In [1]: import numpy as np

In [2]: np.set_printoptions(precision=2, suppress=True, linewidth=160)

In [3]: def tidy(a):
   ...:     return np.round(a, 2) + 0
   ...: 

In [4]: E = np.loadtxt("dump.csv", delimiter=",")

In [5]: print(E)
[[-2.  0.  0.  2. -2.  0.  0.  0.  0.]
 [ 0. -1.  0.  0.  0.  0.  0.  0.  3.]
 [ 0.  0.  1.  0.  0.  1.  0. -2.  0.]
 [ 2.  0.  0.  1.  2.  0.  0.  0.  0.]
 [ 1.  0.  0.  1.  2.  0.  0.  0.  0.]
 [ 0.  0.  1.  0.  0. -2.  0. -3.  0.]
 [ 0.  0.  3.  0.  0.  0. -2.  0.  0.]
 [ 0.  0. -1.  0.  0.  2. -2. -1.  0.]
 [ 0.  2.  0.  0.  0.  0.  0.  0.  3.]]

In [6]: print(tidy(np.linalg.norm(E, axis=1)))
[3.46 3.16 2.45 3.   2.45 3.74 3.61 3.16 3.61]

In [7]: print(tidy(np.linalg.norm(E, 1)), tidy(np.linalg.norm(E, np.inf)))
6.0 6.0

In [8]: print(tidy(np.linalg.norm(E[7], 1)), tidy(np.linalg.norm(E[7], np.inf)))
6.0 2.0

In [9]: print(np.flatnonzero(np.linalg.matrix_power((E != 0) + (E.T != 0) + np.eye(9), 9)[8]))
[1 8]

In [10]: print((np.linalg.matrix_power((E != 0) + (E.T != 0) + np.eye(9), 9) > 0).astype(int))
[[1 0 0 1 1 0 0 0 0]
 [0 1 0 0 0 0 0 0 1]
 [0 0 1 0 0 1 1 1 0]
 [1 0 0 1 1 0 0 0 0]
 [1 0 0 1 1 0 0 0 0]
 [0 0 1 0 0 1 1 1 0]
 [0 0 1 0 0 1 1 1 0]
 [0 0 1 0 0 1 1 1 0]
 [0 1 0 0 0 0 0 0 1]]

In [11]: rng = np.random.default_rng(74)

In [12]: Y = E + rng.integers(-2, 3, (9, 8)) @ rng.integers(-2, 3, (8, 9))

In [13]: print(Y)
[[  0.  -2.   6.  -2.  -2.   8.  -3.  -5.   3.]
 [  8.  -5.   0.  -9.   3.  -4.   7.   0.  13.]
 [ -3.  -3.   0.  -9.   4.   3.   2.   0.  11.]
 [  4.   2.   0.   1.   6.   2.  -2.   2.  -1.]
 [  0.  10.  -6.  16.  -6.  -5.   8.   6.  -8.]
 [  5.  -3.   0.  -7.   5.  -7.   3.   0.   5.]
 [  7.  -4.   5.  -9.   3.   0.   6.   2.  10.]
 [  1.  -2.  -2. -10.   3.   0.  -1.  -2.  10.]
 [  5.   4.   8.  -2.  -3.  11.   3.   2.   9.]]

In [14]: print(np.linalg.matrix_rank(Y - E, tol=1e-8))
8

In [15]: print(np.abs(Y - E).sum(axis=1))
[33. 45. 37. 15. 67. 37. 45. 31. 42.]

In [16]: print(Y - E)
[[  2.  -2.   6.  -4.   0.   8.  -3.  -5.   3.]
 [  8.  -4.   0.  -9.   3.  -4.   7.   0.  10.]
 [ -3.  -3.  -1.  -9.   4.   2.   2.   2.  11.]
 [  2.   2.   0.   0.   4.   2.  -2.   2.  -1.]
 [ -1.  10.  -6.  15.  -8.  -5.   8.   6.  -8.]
 [  5.  -3.  -1.  -7.   5.  -5.   3.   3.   5.]
 [  7.  -4.   2.  -9.   3.   0.   8.   2.  10.]
 [  1.  -2.  -1. -10.   3.  -2.   1.  -1.  10.]
 [  5.   2.   8.  -2.  -3.  11.   3.   2.   6.]]

In [17]: G = E.T @ E

In [18]: print(tidy(np.linalg.svd(E, compute_uv=False) ** 2))
[20.64 19.1  18.66 12.58  9.39  6.07  4.34  1.93  0.29]

In [19]: print(tidy(np.linalg.eigvalsh(G)[::-1]))
[20.64 19.1  18.66 12.58  9.39  6.07  4.34  1.93  0.29]

In [20]: print(np.trace(G), (E ** 2).sum())
93.0 93.0

In [21]: print(np.linalg.matrix_rank(G))
9

In [22]: print(G)
[[ 9.  0.  0. -1. 10.  0.  0.  0.  0.]
 [ 0.  5.  0.  0.  0.  0.  0.  0.  3.]
 [ 0.  0. 12.  0.  0. -3. -4. -4.  0.]
 [-1.  0.  0.  6.  0.  0.  0.  0.  0.]
 [10.  0.  0.  0. 12.  0.  0.  0.  0.]
 [ 0.  0. -3.  0.  0.  9. -4.  2.  0.]
 [ 0.  0. -4.  0.  0. -4.  8.  2.  0.]
 [ 0.  0. -4.  0.  0.  2.  2. 14.  0.]
 [ 0.  3.  0.  0.  0.  0.  0.  0. 18.]]

In [23]: print(np.diag(G))
[ 9.  5. 12.  6. 12.  9.  8. 14. 18.]

In [24]: print((E - E.T) / 2)
[[ 0.   0.   0.   0.  -1.5  0.   0.   0.   0. ]
 [ 0.   0.   0.   0.   0.   0.   0.   0.   0.5]
 [ 0.   0.   0.   0.   0.   0.  -1.5 -0.5  0. ]
 [ 0.   0.   0.   0.   0.5  0.   0.   0.   0. ]
 [ 1.5  0.   0.  -0.5  0.   0.   0.   0.   0. ]
 [ 0.   0.   0.   0.   0.   0.   0.  -2.5  0. ]
 [ 0.   0.   1.5  0.   0.   0.   0.   1.   0. ]
 [ 0.   0.   0.5  0.   0.   2.5 -1.   0.   0. ]
 [ 0.  -0.5  0.   0.   0.   0.   0.   0.   0. ]]

In [25]: print(tidy(np.linalg.det(E)))
-3564.0

In [26]: print(tidy(np.linalg.matrix_power(E, 3)))
[[-16.   0.   0.  12. -12.   0.   0.   0.   0.]
 [  0.   5.   0.   0.   0.   0.   0.   0.  39.]
 [  0.   0.  14.   0.   0.   8.  -2.  10.   0.]
 [ 16.   0.   0.   9.  18.   0.   0.   0.   0.]
 [ 10.   0.   0.  13.  14.   0.   0.   0.   0.]
 [  0.   0.  12.   0.   0.  18. -26.  -8.   0.]
 [  0.   0.  18.   0.   0. -21.   4.   3.   0.]
 [  0.   0.  10.   0.   0.   4.  -6.  32.   0.]
 [  0.  26.   0.   0.   0.   0.   0.   0.  57.]]

In [27]: print(np.allclose(E @ E.T, E.T @ E))
False

In [28]: print(np.allclose(E, E.T))
False

In [29]: print(E @ E)
[[ 6.  0.  0. -4.  4.  0.  0.  0.  0.]
 [ 0.  7.  0.  0.  0.  0.  0.  0.  6.]
 [ 0.  0.  4.  0.  0. -5.  4. -3.  0.]
 [ 0.  0.  0.  7.  2.  0.  0.  0.  0.]
 [ 2.  0.  0.  5.  4.  0.  0.  0.  0.]
 [ 0.  0.  2.  0.  0. -1.  6.  7.  0.]
 [ 0.  0. -3.  0.  0.  3.  4. -6.  0.]
 [ 0.  0. -4.  0.  0. -7.  6. -3.  0.]
 [ 0.  4.  0.  0.  0.  0.  0.  0. 15.]]

In [30]: print(tidy(np.sort(np.abs(np.linalg.eigvals(E)))))
[0.73 2.16 2.33 2.55 2.73 3.   3.33 3.33 4.16]

In [31]: print(tidy(np.abs(np.linalg.eigvals(E)).max()))
4.16

In [32]: X = np.load("test10.npy")

In [33]: print(X)
[[ 0  0 -6  0]
 [ 0  0 -9 -3]
 [-4  0 -2  0]
 [-6 -2 -3 -1]]

In [34]: Y = np.array([[2, 1, 2], [4, 1, 1], [2, 4, 4], [4, 2, 2]])

In [35]: print(Y.T @ X.T)
[[-12 -30 -12 -30]
 [-24 -42 -12 -22]
 [-24 -42 -16 -28]]

In [36]: print(np.einsum("ij->j", X))
[-10  -2 -20  -4]

In [37]: print(np.einsum("ik,kj->ij", X, Y))
[[-12 -24 -24]
 [-30 -42 -42]
 [-12 -12 -16]
 [-30 -22 -28]]

In [38]: print(np.linalg.matrix_rank(np.vstack([X, Y.T])))
4

In [39]: print(np.einsum("ij,ij->i", X, X))
[36 90 20 50]

In [40]: print(np.vstack([X, Y.T]).shape)
(7, 4)

In [41]: O, vecs = np.linalg.qr(X[:, :1])[0], np.linalg.qr(X[:, 1:])[0]

In [42]: sig = np.linalg.svd(O.T @ vecs, compute_uv=False)

In [43]: print(tidy(sig))
[0.85]

In [44]: print((sig > 0.9).sum())
0

In [45]: print(tidy(np.linalg.norm(O @ O.T - vecs @ vecs.T, 2)))
1.0

In [46]: Y = E / np.linalg.norm(E, axis=1, keepdims=True)

In [47]: G = Y @ Y.T

In [48]: print((G - 2 * np.eye(9)).round(6).argmax(axis=1))
[1 8 5 4 3 2 2 2 1]

In [49]: print(tidy(G[3]))
[-0.58  0.    0.    1.    0.95  0.    0.    0.    0.  ]

In [50]: print(np.argwhere(np.triu(np.abs(G) > 0.95, 1)))
[[3 4]]

In [51]: print(tidy(G))
[[ 1.    0.    0.   -0.58 -0.47  0.    0.    0.    0.  ]
 [ 0.    1.    0.    0.    0.    0.    0.    0.    0.61]
 [ 0.    0.    1.    0.    0.    0.55  0.34  0.39  0.  ]
 [-0.58  0.    0.    1.    0.95  0.    0.    0.    0.  ]
 [-0.47  0.    0.    0.95  1.    0.    0.    0.    0.  ]
 [ 0.    0.    0.55  0.    0.    1.    0.22 -0.17  0.  ]
 [ 0.    0.    0.34  0.    0.    0.22  1.    0.09  0.  ]
 [ 0.    0.    0.39  0.    0.   -0.17  0.09  1.    0.  ]
 [ 0.    0.61  0.    0.    0.    0.    0.    0.    1.  ]]
